$ ipython --no-banner

In [1]: import numpy as np

In [2]: from numpy import linalg as LA

In [3]: np.set_printoptions(precision=2, suppress=True, linewidth=100)

In [4]: K = np.load("data.npy")

In [5]: K
Out[5]: 
array([[ 0.47, -0.47,  0.16],
       [-0.47,  0.47, -0.16],
       [ 0.16, -0.16,  0.05]])

In [6]: LA.norm(K, axis=1)
Out[6]: array([0.69, 0.69, 0.23])

In [7]: round(LA.norm(K, "nuc"), 2)
Out[7]: np.float64(1.0)

In [8]: np.round(LA.norm(K) ** 2 / LA.norm(K, 2) ** 2, 2)
Out[8]: np.float64(1.0)

In [9]: LA.norm(K, axis=0)
Out[9]: array([0.69, 0.69, 0.23])

In [10]: round(LA.norm(K[1], 1), 2), np.round(LA.norm(K[1], np.inf), 2)
Out[10]: (np.float64(1.11), np.float64(0.47))

In [11]: np.argsort(-LA.norm(K, axis=0).round(6), kind="stable")[:3]
Out[11]: array([0, 1, 2])

In [12]: LA.matrix_rank(K, rtol=0.1)
Out[12]: np.int64(1)

In [13]: W0 = np.loadtxt("block8.csv", delimiter=",")

In [14]: W0
Out[14]: 
array([[ -9.63,  -0.91,  -4.55,   2.91,  -0.42],
       [-11.38,   0.2 ,  -4.42,   4.82,  -0.07],
       [ -9.87,   0.22,  -6.35,   5.06,  -1.18],
       [ -8.68,  -0.09,  -6.95,   5.28,   1.29],
       [-10.04,  -0.59,  -4.07,   4.34,   1.25],
       [-10.13,  -0.11,  -4.64,   5.25,  -1.01],
       [ -8.96,  -0.32,  -5.13,   3.69,  -0.73],
       [ -8.97,  -1.39,  -4.36,   6.02,  -0.48],
       [ -9.91,  -2.68,  -4.53,   4.73,  -0.41],
       [ -7.59,  -0.86,  -4.44,   5.36,   1.4 ],
       [ -9.65,   0.4 ,  -7.05,   5.87,  -0.09],
       [ -8.38,   2.3 ,  -5.64,   3.65,  -1.13],
       [-10.  ,  -1.94,  -4.8 ,   4.23,   2.44],
       [-10.36,   0.3 ,  -4.68,   5.03,  -0.38],
       [ -8.7 ,   0.28,  -4.68,   4.72,   0.16],
       [-10.01,   1.83,  -4.45,   5.55,  -1.4 ],
       [-10.88,  -0.59,  -5.88,   4.96,   0.29],
       [ -9.55,   0.71,  -4.66,   7.08,   0.28],
       [ -9.33,   0.41,  -5.7 ,   4.61,  -0.97]])

In [15]: U, s, Vh = LA.svd(W0, full_matrices=False)

In [16]: np.allclose(U * s @ Vh, W0)
Out[16]: True

In [17]: U.shape, s.shape, Vh.shape
Out[17]: ((19, 5), (5,), (5, 5))

In [18]: np.round(U.T @ U, 2) + 0
Out[18]: 
array([[1., 0., 0., 0., 0.],
       [0., 1., 0., 0., 0.],
       [0., 0., 1., 0., 0.],
       [0., 0., 0., 1., 0.],
       [0., 0., 0., 0., 1.]])

In [19]: s
Out[19]: array([52.06,  5.8 ,  4.24,  3.69,  2.99])

In [20]: (s > 1e-8).sum()
Out[20]: np.int64(5)

In [21]: np.round(np.sqrt((s ** 2).sum()), 2), round(float(LA.norm(W0)), 2)
Out[21]: (np.float64(52.77), 52.77)

In [22]: np.round(Vh @ Vh.T, 2) + 0
Out[22]: 
array([[1., 0., 0., 0., 0.],
       [0., 1., 0., 0., 0.],
       [0., 0., 1., 0., 0.],
       [0., 0., 0., 1., 0.],
       [0., 0., 0., 0., 1.]])

In [23]: np.abs(U[:, 0]).round(6).argmax()
Out[23]: np.int64(16)

In [24]: cov = np.cov(W0, rowvar=False)

In [25]: np.polyfit(W0[:, 0], W0[:, 2], 1)
Out[25]: array([-0.12, -6.25])

In [26]: W0.std(axis=0)
Out[26]: array([0.87, 1.14, 0.87, 0.91, 1.  ])

In [27]: np.median(W0, axis=0)
Out[27]: array([-9.65, -0.09, -4.68,  4.96, -0.38])

In [28]: cov.shape
Out[28]: (5, 5)

In [29]: B = W0 / LA.norm(W0, axis=1, keepdims=True)

In [30]: cov = B @ B.T

In [31]: (cov - 2 * np.eye(19)).round(6).argmax(axis=1)
Out[31]: array([ 6, 13, 18, 10,  1, 13, 18,  5,  7,  3,  2, 18,  4,  5, 13, 13, 14, 14,  2])

In [32]: np.round(np.degrees(np.arccos(np.clip(cov[12, 10], -1, 1))), 2)
Out[32]: np.float64(19.45)

In [33]: z = W0[:, 4] > np.median(W0[:, 4])

In [34]: u = W0[z].mean(axis=0) - W0[~z].mean(axis=0)

In [35]: ((W0 - W0.mean(axis=0)) @ u > 0).astype(int)
Out[35]: array([0, 0, 0, 1, 1, 0, 0, 1, 0, 1, 1, 0, 1, 0, 1, 0, 1, 1, 0])

In [36]: X = np.load("sample17.npy")

In [37]: X
Out[37]: 
array([[ 0.5,  0.5,  1.1, -0.3, -0.8, -1.1,  1.4],
       [ 1.5,  9. ,  0.2,  0. , -0.6, -0.4,  0.3],
       [ 0.4,  8. , -0.5, -0.9,  0. ,  0.1,  1. ],
       [-0.7, -4. , -2.3, -0.5,  0.9,  0. , -0.6]])

In [38]: x0 = np.array([0, 1, 2, 0, 3, 3, 2])

In [39]: (X * x0).sum(axis=1)
Out[39]: array([-0.2,  7. ,  9.3, -7.1])

In [40]: (X @ x0).argmax()
Out[40]: np.int64(2)

In [41]: x0 @ X
---------------------------------------------------------------------------
ValueError                                Traceback (most recent call last)
Cell In[41], line 1
----> 1 x0 @ X

ValueError: matmul: Input operand 1 has a mismatch in its core dimension 0, with gufunc signature (n?,k),(k,m?)->(n?,m?) (size 4 is different from 7)

In [42]: LA.norm(X @ x0) <= LA.norm(X, 2) * LA.norm(x0) + 1e-9
Out[42]: np.True_

In [43]: np.sign((X @ x0).round(6))
Out[43]: array([-1.,  1.,  1., -1.])

In [44]: X @ np.ones(7)
Out[44]: array([ 1.3, 10. ,  8.1, -7.2])

In [45]: U, s, Vh = LA.svd(X, full_matrices=False)

In [46]: U.shape, s.shape, Vh.shape
Out[46]: ((4, 4), (4,), (4, 7))

In [47]: M = np.load("out4.npy")

In [48]: M
Out[48]: 
array([[ 3,  0,  0,  0,  0,  0],
       [ 3, -1,  0,  0,  0,  0],
       [ 2,  0, -2,  0,  0,  0],
       [ 0,  1,  2,  1,  0,  0],
       [ 1,  3,  2,  0, -1,  0],
       [-1, -1, -3,  3,  0,  3]])

In [49]: M @ M
Out[49]: 
array([[  9,   0,   0,   0,   0,   0],
       [  6,   1,   0,   0,   0,   0],
       [  2,   0,   4,   0,   0,   0],
       [  7,   0,  -2,   1,   0,   0],
       [ 15,  -6,  -6,   0,   1,   0],
       [-15,   1,   3,  12,   0,   9]])

In [50]: np.prod(np.diag(M)), round(LA.det(M), 2)
Out[50]: (np.int64(-18), np.float64(-18.0))

In [51]: [int(LA.matrix_rank(LA.matrix_power(M, p))) for p in range(1, 7)]
Out[51]: [6, 6, 6, 6, 6, 6]

In [52]: np.sort(np.abs(LA.eigvals(M)))
Out[52]: array([1., 1., 1., 2., 3., 3.])

In [53]: np.round(np.abs(LA.eigvals(M)).max(), 2)
Out[53]: np.float64(3.0)

In [54]: LA.matrix_power(M, 3)
Out[54]: 
array([[ 27,   0,   0,   0,   0,   0],
       [ 21,  -1,   0,   0,   0,   0],
       [ 14,   0,  -8,   0,   0,   0],
       [ 17,   1,   6,   1,   0,   0],
       [ 16,   9,  14,   0,  -1,   0],
       [-45,   2,  -9,  39,   0,  27]])

In [55]: (M + M.T) / 2
Out[55]: 
array([[ 3. ,  1.5,  1. ,  0. ,  0.5, -0.5],
       [ 1.5, -1. ,  0. ,  0.5,  1.5, -0.5],
       [ 1. ,  0. , -2. ,  1. ,  1. , -1.5],
       [ 0. ,  0.5,  1. ,  1. ,  0. ,  1.5],
       [ 0.5,  1.5,  1. ,  0. , -1. ,  0. ],
       [-0.5, -0.5, -1.5,  1.5,  0. ,  3. ]])

In [56]: np.round(LA.det(M), 2)
Out[56]: np.float64(-18.0)

In [57]: np.allclose(M @ M.T, M.T @ M)
Out[57]: False

In [58]: E = np.load("dump.npy")

In [59]: E
Out[59]: 
array([[ 3, -2, -1,  0],
       [-2,  3, -2, -1],
       [-1, -2,  3, -2],
       [ 0, -1, -2,  3]])

In [60]: # symmetric, so the eigenvalues are real

In [61]: np.trace(E)
Out[61]: np.int64(12)

In [62]: LA.matrix_power(E, 2)
Out[62]: 
array([[ 14, -10,  -2,   4],
       [-10,  18,  -8,  -2],
       [ -2,  -8,  18, -10],
       [  4,  -2, -10,  14]])

In [63]: E @ E
Out[63]: 
array([[ 14, -10,  -2,   4],
       [-10,  18,  -8,  -2],
       [ -2,  -8,  18, -10],
       [  4,  -2, -10,  14]])

In [64]: LA.determinant(E)
---------------------------------------------------------------------------
AttributeError                            Traceback (most recent call last)
Cell In[64], line 1
----> 1 LA.determinant(E)

AttributeError: module 'numpy.linalg' has no attribute 'determinant'

In [65]: assert E == E.T
---------------------------------------------------------------------------
ValueError                                Traceback (most recent call last)
Cell In[65], line 1
----> 1 assert E == E.T

ValueError: The truth value of an array with more than one element is ambiguous. Use a.any() or a.all()

In [66]: np.allclose(E, E.T)
Out[66]: True

In [67]: (E - E.T) / 2
Out[67]: 
array([[0., 0., 0., 0.],
       [0., 0., 0., 0.],
       [0., 0., 0., 0.],
       [0., 0., 0., 0.]])

In [68]: O = E.astype(float).copy()

In [69]: for j in range(4):
    ...:     O[:, j] -= O[:, :j] @ (O[:, :j].T @ O[:, j])
    ...:     O[:, j] /= LA.norm(O[:, j])
    ...: 

In [70]: O
Out[70]: 
array([[ 0.8 ,  0.04, -0.14, -0.58],
       [-0.53,  0.48, -0.3 , -0.63],
       [-0.27, -0.82,  0.16, -0.47],
       [ 0.  , -0.3 , -0.93,  0.21]])

In [71]: np.round(O.T @ O, 2) + 0
Out[71]: 
array([[1., 0., 0., 0.],
       [0., 1., 0., 0.],
       [0., 0., 1., 0.],
       [0., 0., 0., 1.]])

In [72]: rng = np.random.default_rng(56)

In [73]: z = rng.permutation(4)

In [74]: z
Out[74]: array([0, 3, 1, 2])

In [75]: B = E[z][:, z]

In [76]: np.trace(B)
Out[76]: np.int64(12)

In [77]: B
Out[77]: 
array([[ 3,  0, -2, -1],
       [ 0,  3, -1, -2],
       [-2, -1,  3, -2],
       [-1, -2, -2,  3]])

In [78]: np.sort(np.abs(LA.eigvals(B)))
Out[78]: array([1.16, 2.59, 5.16, 5.41])

In [79]: O, R = LA.qr(E)

In [80]: R
Out[80]: 
array([[-3.74,  2.67,  0.53, -1.07],
       [ 0.  , -3.3 ,  2.86, -0.26],
       [ 0.  ,  0.  ,  3.09, -2.81],
       [ 0.  ,  0.  ,  0.  ,  2.21]])

In [81]: np.abs(np.diag(R))
Out[81]: array([3.74, 3.3 , 3.09, 2.21])

In [82]: round(float(abs(R[0, 0])), 2), round(float(LA.norm(E[:, 0])), 2)
Out[82]: (3.74, 3.74)

In [83]: O
Out[83]: 
array([[-0.8 , -0.04, -0.14, -0.58],
       [ 0.53, -0.48, -0.3 , -0.63],
       [ 0.27,  0.82,  0.16, -0.47],
       [-0.  ,  0.3 , -0.93,  0.21]])

In [84]: np.round(O @ R, 2) + 0
Out[84]: 
array([[ 3., -2., -1.,  0.],
       [-2.,  3., -2., -1.],
       [-1., -2.,  3., -2.],
       [ 0., -1., -2.,  3.]])

In [85]: np.allclose(R.T @ R, E.T @ E)
Out[85]: True

In [86]: m1 = np.load("m.npy")

In [87]: m1
Out[87]: 
array([[-1.5, -1.8,  0.1],
       [12. ,  0.6,  0.7],
       [ 1. ,  1. ,  1. ],
       [-8. ,  1.4,  0.4],
       [-7.5,  0.2,  0. ],
       [ 3. ,  0.9, -0.5]])

In [88]: P = m1 @ LA.solve(m1.T @ m1, m1.T)

In [89]: np.allclose(P @ P, P)
Out[89]: True

In [90]: np.diag(P)
Out[90]: array([0.57, 0.66, 0.54, 0.55, 0.21, 0.46])

In [91]: np.round((np.eye(6) - P) @ m1, 2) + 0
Out[91]: 
array([[0., 0., 0.],
       [0., 0., 0.],
       [0., 0., 0.],
       [0., 0., 0.],
       [0., 0., 0.],
       [0., 0., 0.]])

In [92]: np.round(LA.eigvalsh(P), 2) + 0
Out[92]: array([0., 0., 0., 1., 1., 1.])

In [93]: z = rng.permutation(3)

In [94]: B = m1[:, z] * rng.choice([-1, 1], 3)

In [95]: B
Out[95]: 
array([[-1.5,  0.1,  1.8],
       [12. ,  0.7, -0.6],
       [ 1. ,  1. , -1. ],
       [-8. ,  0.4, -1.4],
       [-7.5,  0. , -0.2],
       [ 3. , -0.5, -0.9]])

In [96]: U, _, Vh = LA.svd(m1.T @ B)

In [97]: np.round(LA.lstsq(m1, B)[0], 2) + 0
Out[97]: 
array([[ 1.,  0.,  0.],
       [ 0.,  0., -1.],
       [ 0.,  1.,  0.]])
